$ python -q
>>> import numpy as np
>>> import numpy.linalg as la
>>> np.set_printoptions(precision=2, suppress=True, linewidth=140)
>>> rnd = lambda a: np.round(a, 2) + 0
>>> K = np.load("run18.npy")
>>> K
array([[ 0.99, -0.97,  0.29],
       [-0.62,  0.51, -0.08],
       [-0.85,  0.75, -0.14],
       [ 0.09, -0.07,  0.01],
       [-0.97,  0.93, -0.24],
       [ 0.09, -0.07,  0.01],
       [-0.09,  0.07, -0.01],
       [ 0.92, -0.85,  0.18],
       [ 0.76, -0.65,  0.11],
       [-0.82,  0.72, -0.13],
       [-0.09,  0.07, -0.01],
       [-0.18,  0.14, -0.02],
       [ 0.09, -0.07,  0.01],
       [-0.18,  0.14, -0.02],
       [ 0.98, -0.95,  0.25],
       [-0.85,  0.75, -0.14],
       [ 0.26, -0.21,  0.03],
       [-0.26,  0.21, -0.03],
       [-0.62,  0.51, -0.08],
       [ 0.18, -0.14,  0.02],
       [-0.85,  0.75, -0.14],
       [ 0.49, -0.4 ,  0.06],
       [ 0.09, -0.07,  0.01],
       [ 0.96, -0.91,  0.22],
       [ 0.62, -0.51,  0.08],
       [-0.62,  0.51, -0.08],
       [ 0.79, -0.69,  0.12]])
>>> cen = K - K.mean(axis=1)
Traceback (most recent call last):
  File "<python-input-6>", line 1, in <module>
    cen = K - K.mean(axis=1)
          ~~^~~~~~~~~~~~~~~~
ValueError: operands could not be broadcast together with shapes (27,3) (27,) 
>>> cen = K - K.mean(axis=0)
>>> left, s, VT = la.svd(cen, full_matrices=False)
>>> rnd((s ** 2).sum() ** 2 / (s ** 4).sum())
np.float64(1.0)
>>> print(np.abs(left[:, 0]).argmax())
0
>>> (np.sign(left[:, 0]) == np.sign(left[0, 0])).astype(int)
array([1, 0, 0, 1, 0, 1, 0, 1, 1, 0, 0, 0, 1, 0, 1, 0, 1, 0, 0, 1, 0, 1, 1, 1, 1, 0, 1])
>>> print(rnd(cen.mean(axis=0)))
[0. 0. 0.]
>>> np.abs(VT[0]).argmax()
np.int64(0)
>>> la.matrix_rank(cen)
np.int64(3)
>>> print(np.searchsorted(np.cumsum(s ** 2) / (s ** 2).sum(), 0.9) + 1)
1
>>> rnd(s ** 2 / (s ** 2).sum())
array([1., 0., 0.])
>>> rnd(s)
array([4.46, 0.2 , 0.03])
>>> other = np.array([[-1, -2, 0]])
>>> X = other.T @ other
>>> print(X)
[[1 2 0]
 [2 4 0]
 [0 0 0]]
>>> rng = np.random.default_rng(68)
>>> lab = rng.permutation(3)
>>> lab
array([1, 0, 2])
>>> other = X[lab][:, lab]
>>> np.trace(other)
np.int64(5)
>>> rnd(np.sort(np.abs(la.eigvals(other))))
array([0., 0., 5.])
>>> other
array([[4, 2, 0],
       [2, 1, 0],
       [0, 0, 0]])
>>> rank = la.matrix_rank(other)
>>> rank
np.int64(1)
>>> N = la.svd(other)[2][rank:].T
>>> print([int(la.matrix_rank(np.delete(other, i, axis=0))) for i in range(3)])
[1, 1, 1]
>>> [int(la.matrix_rank(other[:, :j + 1])) for j in range(3)]
[1, 1, 1]
>>> rnd(N @ N.T)
array([[ 0.2, -0.4,  0. ],
       [-0.4,  0.8,  0. ],
       [ 0. ,  0. ,  1. ]])
>>> (X != 0).astype(int)
array([[1, 1, 0],
       [1, 1, 0],
       [0, 0, 0]])
>>> rnd(np.sort(la.eigvals(X).real))
array([0., 0., 5.])
>>> rnd(la.det(X))
np.float64(0.0)
>>> (la.matrix_power((X != 0) + (X.T != 0) + np.eye(3), 3) > 0).astype(int)
array([[1, 1, 0],
       [1, 1, 0],
       [0, 0, 1]])
>>> X @ X
array([[ 5, 10,  0],
       [10, 20,  0],
       [ 0,  0,  0]])
